% ipython --no-banner

In [1]: import numpy as np

In [2]: np.set_printoptions(suppress=True, linewidth=140)

In [3]: X = np.load("layer0.npy")

In [4]: X
Out[4]: 
array([[-0.99,  0.99,  0.97,  0.28, -0.59,  0.83],
       [-0.24, -0.31, -0.74,  0.35,  0.71, -0.04],
       [ 0.46, -0.54, -0.6 ,  0.05,  0.38, -0.24],
       [ 0.9 , -0.84, -0.72, -0.19,  0.23, -0.53],
       [ 0.97, -0.94, -0.87, -0.26,  0.33, -0.69],
       [-0.22,  0.8 ,  0.97, -0.5 , -0.93,  0.32],
       [-0.16,  0.4 ,  0.61, -0.16, -0.49,  0.14],
       [-0.36,  0.81,  0.96, -0.44, -0.91,  0.35],
       [-0.89,  0.25, -0.8 ,  0.65,  0.89,  0.32],
       [-0.31,  0.43,  0.54, -0.08, -0.37,  0.18],
       [-0.02,  0.85,  0.99, -0.65, -0.97,  0.32],
       [ 0.96, -0.99, -1.  ,  0.37,  0.97, -0.79],
       [ 0.27, -0.25, -0.23, -0.02,  0.09, -0.12],
       [ 0.79, -0.81, -0.82,  0.01,  0.52, -0.45],
       [ 0.84, -0.82, -0.79, -0.07,  0.41, -0.49],
       [-0.85,  0.75,  0.56,  0.21, -0.07,  0.45],
       [ 0.16,  0.33,  0.72, -0.31, -0.67,  0.06],
       [ 0.14, -0.31, -0.48,  0.11,  0.36, -0.11],
       [-0.25, -0.22, -0.65,  0.3 ,  0.62, -0.01],
       [ 0.9 , -0.96, -0.99,  0.28,  0.92, -0.66],
       [ 0.88, -0.98, -1.  ,  0.52,  0.98, -0.7 ],
       [ 0.56, -0.16,  0.38, -0.31, -0.51, -0.16],
       [-0.88,  0.8 ,  0.65,  0.2 , -0.15,  0.49],
       [-0.7 ,  0.12, -0.63,  0.45,  0.73,  0.19],
       [ 0.41, -0.59, -0.74,  0.14,  0.55, -0.25],
       [ 0.68, -0.59, -0.46, -0.11,  0.12, -0.32],
       [-0.33,  0.18, -0.01,  0.11,  0.13,  0.11],
       [-0.99,  0.95,  0.52,  0.64,  0.52,  0.78],
       [-0.18,  0.48,  0.72, -0.21, -0.59,  0.17],
       [-0.12, -0.49, -0.86,  0.4 ,  0.8 , -0.12],
       [-0.06,  0.29,  0.52, -0.15, -0.42,  0.09],
       [-0.54, -0.04, -0.65,  0.4 ,  0.7 ,  0.1 ],
       [ 0.85, -0.46,  0.35, -0.46, -0.64, -0.35],
       [-0.65,  0.85,  0.94, -0.26, -0.82,  0.44]])

In [5]: dist = np.linalg.norm(X[:, None] - X[None], axis=-1)

In [6]: np.flatnonzero(dist[30] < dist.mean() / 2)
Out[6]: array([ 6,  9, 16, 21, 26, 28, 30])

In [7]: dist[:5, :5].round(2)
Out[7]: 
array([[0.  , 2.76, 3.01, 3.54, 3.79],
       [2.76, 0.  , 0.9 , 1.53, 1.68],
       [3.01, 0.9 , 0.  , 0.68, 0.89],
       [3.54, 1.53, 0.68, 0.  , 0.28],
       [3.79, 1.68, 0.89, 0.28, 0.  ]])

In [8]: Ac = X - X.mean(axis=0)

In [9]: V = np.linalg.svd(Ac)[2][:2]

In [10]: Y = Ac - Ac @ V.T @ V

In [11]: np.round(np.cov(Ac @ V.T, rowvar=False), 2) + 0
Out[11]: 
array([[1.54, 0.  ],
       [0.  , 0.49]])

In [12]: np.round(np.diag(V.T @ V), 2)
Out[12]: array([0.52, 0.3 , 0.4 , 0.19, 0.44, 0.15])

In [13]: np.linalg.norm(Y, axis=1).round(6).argmax()
Out[13]: np.int64(27)

In [14]: x = np.array([-2, -4, 0, -1, 9, -1])

In [15]: rhs = X @ x

In [16]: coef, lr = np.zeros(6), 1 / np.linalg.norm(X, 2) ** 2

In [17]: for i in range(5):
    ...:     coef -= lr * X.T @ (X @ coef - rhs)
    ...:     if i % 1 == 0: print(i, round(np.linalg.norm(X @ coef - rhs), 2))
    ...: 
0 12.21
1 8.49
2 6.01
3 4.39
4 3.38

In [18]: coef.round(2)
Out[18]: array([-0.27, -1.91, -3.89,  2.15,  4.15, -0.65])

In [19]: np.round(np.linalg.cond(X), 2)
Out[19]: np.float64(31.58)

In [20]: Ac = X - X.mean(axis=1)
---------------------------------------------------------------------------
ValueError                                Traceback (most recent call last)
Cell In[20], line 1
----> 1 Ac = X - X.mean(axis=1)

ValueError: operands could not be broadcast together with shapes (34,6) (34,) 

In [21]: Ac = X - X.mean(axis=0)

In [22]: U, sig, VT = np.linalg.svd(Ac, full_matrices=False)

In [23]: (np.sign(U[:, 0]) == np.sign(U[0, 0])).astype(int)
Out[23]: array([1, 0, 0, 0, 0, 1, 1, 1, 0, 1, 1, 0, 0, 0, 0, 1, 1, 0, 0, 0, 0, 1, 1, 0, 0, 0, 1, 1, 1, 0, 1, 0, 0, 1])

In [24]: np.round(VT[0] * np.sign(VT[0, np.abs(VT[0]).argmax()]), 2)
Out[24]: array([-0.38,  0.52,  0.57, -0.1 , -0.41,  0.3 ])

In [25]: np.searchsorted(np.cumsum(sig ** 2) / (sig ** 2).sum(), 0.9) + 1
Out[25]: np.int64(2)

In [26]: sig.round(2)
Out[26]: array([7.12, 4.02, 0.9 , 0.49, 0.38, 0.22])

In [27]: np.round(sig ** 2 / (sig ** 2).sum(), 2) + 0
Out[27]: array([0.74, 0.24, 0.01, 0.  , 0.  , 0.  ])

In [28]: np.linalg.matrix_rank(Ac)
Out[28]: np.int64(6)

In [29]: r0 = np.array([4, -3, -5, -7])

In [30]: feats = np.array([np.roll(r0, i) for i in range(4)])

In [31]: feats
Out[31]: 
array([[ 4, -3, -5, -7],
       [-7,  4, -3, -5],
       [-5, -7,  4, -3],
       [-3, -5, -7,  4]])

In [32]: rng = np.random.default_rng(3016)

In [33]: Y = feats + rng.integers(-2, 3, (4, 1)) @ rng.integers(-2, 3, (1, 4))

In [34]: Y
Out[34]: 
array([[ 6, -3, -7, -5],
       [-5,  4, -5, -3],
       [-1, -7,  0,  1],
       [-3, -5, -7,  4]])

In [35]: np.abs(Y - feats).sum(axis=1)
Out[35]: array([ 6,  6, 12,  0])

In [36]: np.round(np.linalg.svd(Y - feats, compute_uv=False), 2) + 0
Out[36]: array([8.49, 0.  , 0.  , 0.  ])

In [37]: r0 = np.array([2, 5, 0, 3, 8, 0, 0, 1]) + 0.5

In [38]: m1 = np.eye(8) - 2 * np.outer(r0, r0) / (r0 @ r0)

In [39]: m1.round(2) + 0
Out[39]: 
array([[ 0.9 , -0.22, -0.02, -0.14, -0.34, -0.02, -0.02, -0.06],
       [-0.22,  0.51, -0.04, -0.31, -0.75, -0.04, -0.04, -0.13],
       [-0.02, -0.04,  1.  , -0.03, -0.07,  0.  ,  0.  , -0.01],
       [-0.14, -0.31, -0.03,  0.8 , -0.48, -0.03, -0.03, -0.08],
       [-0.34, -0.75, -0.07, -0.48, -0.17, -0.07, -0.07, -0.21],
       [-0.02, -0.04,  0.  , -0.03, -0.07,  1.  ,  0.  , -0.01],
       [-0.02, -0.04,  0.  , -0.03, -0.07,  0.  ,  1.  , -0.01],
       [-0.06, -0.13, -0.01, -0.08, -0.21, -0.01, -0.01,  0.96]])

In [40]: # keeps lengths

In [41]: r0 = np.array([1, 1, 0, 0, 0, 0, 2, 1])

In [42]: Y = m1 + np.outer(r0, np.eye(8)[4])

In [43]: np.linalg.matrix_rank(np.linalg.inv(Y) - np.linalg.inv(m1), tol=1e-8)
Out[43]: np.int64(1)

In [44]: Y.round(2) + 0
Out[44]: 
array([[ 0.9 , -0.22, -0.02, -0.14,  0.66, -0.02, -0.02, -0.06],
       [-0.22,  0.51, -0.04, -0.31,  0.25, -0.04, -0.04, -0.13],
       [-0.02, -0.04,  1.  , -0.03, -0.07,  0.  ,  0.  , -0.01],
       [-0.14, -0.31, -0.03,  0.8 , -0.48, -0.03, -0.03, -0.08],
       [-0.34, -0.75, -0.07, -0.48, -0.17, -0.07, -0.07, -0.21],
       [-0.02, -0.04,  0.  , -0.03, -0.07,  1.  ,  0.  , -0.01],
       [-0.02, -0.04,  0.  , -0.03,  1.93,  0.  ,  1.  , -0.01],
       [-0.06, -0.13, -0.01, -0.08,  0.79, -0.01, -0.01,  0.96]])

In [45]: np.round(np.linalg.det(Y) / np.linalg.det(m1), 2), round(float(1 + np.linalg.solve(m1, r0)[4]), 2)
Out[45]: (np.float64(-0.44), -0.44)

In [46]: np.round(np.linalg.svd(m1, compute_uv=False), 2)
Out[46]: array([1., 1., 1., 1., 1., 1., 1., 1.])

In [47]: round(float(m1[:, 2] @ m1[:, 3]), 2)
Out[47]: 0.0

In [48]: np.round(np.linalg.pinv(m1), 2) + 0
Out[48]: 
array([[ 0.9 , -0.22, -0.02, -0.14, -0.34, -0.02, -0.02, -0.06],
       [-0.22,  0.51, -0.04, -0.31, -0.75, -0.04, -0.04, -0.13],
       [-0.02, -0.04,  1.  , -0.03, -0.07,  0.  ,  0.  , -0.01],
       [-0.14, -0.31, -0.03,  0.8 , -0.48, -0.03, -0.03, -0.08],
       [-0.34, -0.75, -0.07, -0.48, -0.17, -0.07, -0.07, -0.21],
       [-0.02, -0.04,  0.  , -0.03, -0.07,  1.  ,  0.  , -0.01],
       [-0.02, -0.04,  0.  , -0.03, -0.07,  0.  ,  1.  , -0.01],
       [-0.06, -0.13, -0.01, -0.08, -0.21, -0.01, -0.01,  0.96]])

In [49]: m1.inv()
---------------------------------------------------------------------------
AttributeError                            Traceback (most recent call last)
Cell In[49], line 1
----> 1 m1.inv()

AttributeError: 'numpy.ndarray' object has no attribute 'inv'

In [50]: np.allclose(m1, m1.T)
Out[50]: True

In [51]: np.linalg.determinant(m1)
---------------------------------------------------------------------------
AttributeError                            Traceback (most recent call last)
Cell In[51], line 1
----> 1 np.linalg.determinant(m1)

AttributeError: module 'numpy.linalg' has no attribute 'determinant'

In [52]: np.round(np.sort(np.abs(np.linalg.eigvals(m1))), 2)
Out[52]: array([1., 1., 1., 1., 1., 1., 1., 1.])

In [53]: ev, V = np.linalg.eigh(m1)

In [54]: np.round(V.T @ m1 @ V, 2) + 0
Out[54]: 
array([[-1.,  0.,  0.,  0.,  0.,  0.,  0.,  0.],
       [ 0.,  1.,  0.,  0.,  0.,  0.,  0.,  0.],
       [ 0.,  0.,  1.,  0.,  0.,  0.,  0.,  0.],
       [ 0.,  0.,  0.,  1.,  0.,  0.,  0.,  0.],
       [ 0.,  0.,  0.,  0.,  1.,  0.,  0.,  0.],
       [ 0.,  0.,  0.,  0.,  0.,  1.,  0.,  0.],
       [ 0.,  0.,  0.,  0.,  0.,  0.,  1.,  0.],
       [ 0.,  0.,  0.,  0.,  0.,  0.,  0.,  1.]])

In [55]: np.round(np.linalg.eigvalsh(m1 + 4 * np.eye(8)), 2)
Out[55]: array([3., 5., 5., 5., 5., 5., 5., 5.])

In [56]: ev.round(2)
Out[56]: array([-1.,  1.,  1.,  1.,  1.,  1.,  1.,  1.])

In [57]: np.unique(ev.round(6) + 0, return_counts=True)[1]
Out[57]: array([1, 7])

In [58]: np.round(V @ np.diag(ev) @ V.T, 2) + 0
Out[58]: 
array([[ 0.9 , -0.22, -0.02, -0.14, -0.34, -0.02, -0.02, -0.06],
       [-0.22,  0.51, -0.04, -0.31, -0.75, -0.04, -0.04, -0.13],
       [-0.02, -0.04,  1.  , -0.03, -0.07,  0.  ,  0.  , -0.01],
       [-0.14, -0.31, -0.03,  0.8 , -0.48, -0.03, -0.03, -0.08],
       [-0.34, -0.75, -0.07, -0.48, -0.17, -0.07, -0.07, -0.21],
       [-0.02, -0.04,  0.  , -0.03, -0.07,  1.  ,  0.  , -0.01],
       [-0.02, -0.04,  0.  , -0.03, -0.07,  0.  ,  1.  , -0.01],
       [-0.06, -0.13, -0.01, -0.08, -0.21, -0.01, -0.01,  0.96]])

In [59]: np.round(np.linalg.svd(m1, compute_uv=False), 2)
Out[59]: array([1., 1., 1., 1., 1., 1., 1., 1.])

In [60]: x = np.array([4, 3, 0, 0, 3, 0, 3, 3])

In [61]: [p for p in range(1, 25) if np.allclose(np.linalg.matrix_power(m1, p), np.eye(8))]
Out[61]: [2, 4, 6, 8, 10, 12, 14, 16, 18, 20, 22, 24]

In [62]: np.round(np.sort(np.abs(np.degrees(np.angle(np.linalg.eigvals(m1))))), 2)
Out[62]: array([  0.,   0.,   0.,   0.,   0.,   0.,   0., 180.])

In [63]: F = np.load("a.npy")

In [64]: F
Out[64]: 
array([[-1.,  1.,  1.,  1.,  1.,  1.],
       [ 1., -1.,  1.,  1.,  1.,  1.],
       [ 1.,  1., -1.,  1.,  1.,  1.],
       [ 1.,  1.,  1., -1.,  1.,  1.],
       [ 1.,  1.,  1.,  1., -1.,  1.],
       [ 1.,  1.,  1.,  1.,  1., -1.]])

In [65]: def softmax(z):
    ...:     e = np.exp(z - z.max(axis=-1, keepdims=True))
    ...:     return e / e.sum(axis=-1, keepdims=True)
    ...: 

In [66]: np.round(softmax(F[0]), 2)
Out[66]: array([0.03, 0.19, 0.19, 0.19, 0.19, 0.19])

In [67]: S = F @ F.T / np.sqrt(6)

In [68]: np.round(softmax(S), 2)
Out[68]: 
array([[0.51, 0.1 , 0.1 , 0.1 , 0.1 , 0.1 ],
       [0.1 , 0.51, 0.1 , 0.1 , 0.1 , 0.1 ],
       [0.1 , 0.1 , 0.51, 0.1 , 0.1 , 0.1 ],
       [0.1 , 0.1 , 0.1 , 0.51, 0.1 , 0.1 ],
       [0.1 , 0.1 , 0.1 , 0.1 , 0.51, 0.1 ],
       [0.1 , 0.1 , 0.1 , 0.1 , 0.1 , 0.51]])

In [69]: np.round(softmax(S)[0] @ F, 2)
Out[69]: array([-0.01,  0.8 ,  0.8 ,  0.8 ,  0.8 ,  0.8 ])

In [70]: t3 = np.stack([feats, -3 * feats, feats[::-1]])

In [71]: (t3 @ feats.T).shape
Out[71]: (3, 4, 4)

In [72]: np.einsum("bij,cij->bc", t3, t3)
Out[72]: 
array([[  396, -1188,    40],
       [-1188,  3564,  -120],
       [   40,  -120,   396]])

In [73]: np.round(np.linalg.norm(t3, axis=(1, 2)), 2)
Out[73]: array([19.9, 59.7, 19.9])

In [74]: t3.sum(axis=0)
Out[74]: 
array([[-11,   1,   3,  18],
       [  9, -15,  10,   7],
       [  3,  18, -11,   1],
       [ 10,   7,   9, -15]])

In [75]: t3.shape
Out[75]: (3, 4, 4)

In [76]: ev, V = np.linalg.eigh(F)

In [77]: x = np.array([0, 3, 2, -2, 0, 3])

In [78]: (np.sign(V[:, -1].round(6)) == np.sign(V[0, -1].round(6))).astype(int)
Out[78]: array([1, 1, 1, 1, 1, 1])

In [79]: np.abs(F).sum(axis=1).max(), np.round(np.abs(ev).max(), 2)
Out[79]: (np.float64(6.0), np.float64(4.0))

In [80]: np.round(np.linalg.eigvalsh(F[1:, 1:]), 2)
Out[80]: array([-2., -2., -2., -2.,  3.])

In [81]: np.round(x @ F @ x / (x @ x), 2), round(ev[0], 2), np.round(ev[-1], 2)
Out[81]: (np.float64(-0.62), np.float64(-2.0), np.float64(4.0))

In [82]: np.round(V * np.abs(ev) @ V.T, 2)
Out[82]: 
array([[2.33, 0.33, 0.33, 0.33, 0.33, 0.33],
       [0.33, 2.33, 0.33, 0.33, 0.33, 0.33],
       [0.33, 0.33, 2.33, 0.33, 0.33, 0.33],
       [0.33, 0.33, 0.33, 2.33, 0.33, 0.33],
       [0.33, 0.33, 0.33, 0.33, 2.33, 0.33],
       [0.33, 0.33, 0.33, 0.33, 0.33, 2.33]])

In [83]: x @ F @ x
Out[83]: np.float64(-16.0)

In [84]: np.round(V * np.maximum(ev, 0) @ V.T, 2)
Out[84]: 
array([[0.67, 0.67, 0.67, 0.67, 0.67, 0.67],
       [0.67, 0.67, 0.67, 0.67, 0.67, 0.67],
       [0.67, 0.67, 0.67, 0.67, 0.67, 0.67],
       [0.67, 0.67, 0.67, 0.67, 0.67, 0.67],
       [0.67, 0.67, 0.67, 0.67, 0.67, 0.67],
       [0.67, 0.67, 0.67, 0.67, 0.67, 0.67]])

In [85]: K = np.loadtxt("w.csv", delimiter=",")

In [86]: K
Out[86]: 
array([[-1.,  2., -2., -3., -2.],
       [-1.,  0.,  3., -3.,  0.],
       [ 2., -3.,  2.,  0., -2.],
       [-2., -1.,  3.,  3., -2.],
       [-1., -2.,  2.,  0.,  1.],
       [-2., -1.,  3.,  3., -2.]])

In [87]: Y = K / np.linalg.norm(K, axis=1, keepdims=True)

In [88]: C2 = Y @ Y.T

In [89]: np.round(np.linalg.norm(Y, axis=1), 2)
Out[89]: array([1., 1., 1., 1., 1., 1.])

In [90]: (np.abs(C2) > 0.9).astype(int)
Out[90]: 
array([[1, 0, 0, 0, 0, 0],
       [0, 1, 0, 0, 0, 0],
       [0, 0, 1, 0, 0, 0],
       [0, 0, 0, 1, 0, 1],
       [0, 0, 0, 0, 1, 0],
       [0, 0, 0, 1, 0, 1]])

In [91]: (C2 - 2 * np.eye(6)).round(6).argmax(axis=1)
Out[91]: array([1, 4, 4, 5, 1, 3])

In [92]: q, V = np.linalg.qr(K[:, :3])[0], np.linalg.qr(K[:, 3:])[0]

In [93]: sig = np.linalg.svd(q.T @ V, compute_uv=False)

In [94]: np.round(np.linalg.norm(q @ q.T - V @ V.T, 2), 2)
Out[94]: np.float64(1.0)

In [95]: np.round(np.degrees(np.arccos(sig.clip(0, 1))), 2)
Out[95]: array([50.06, 73.  ])
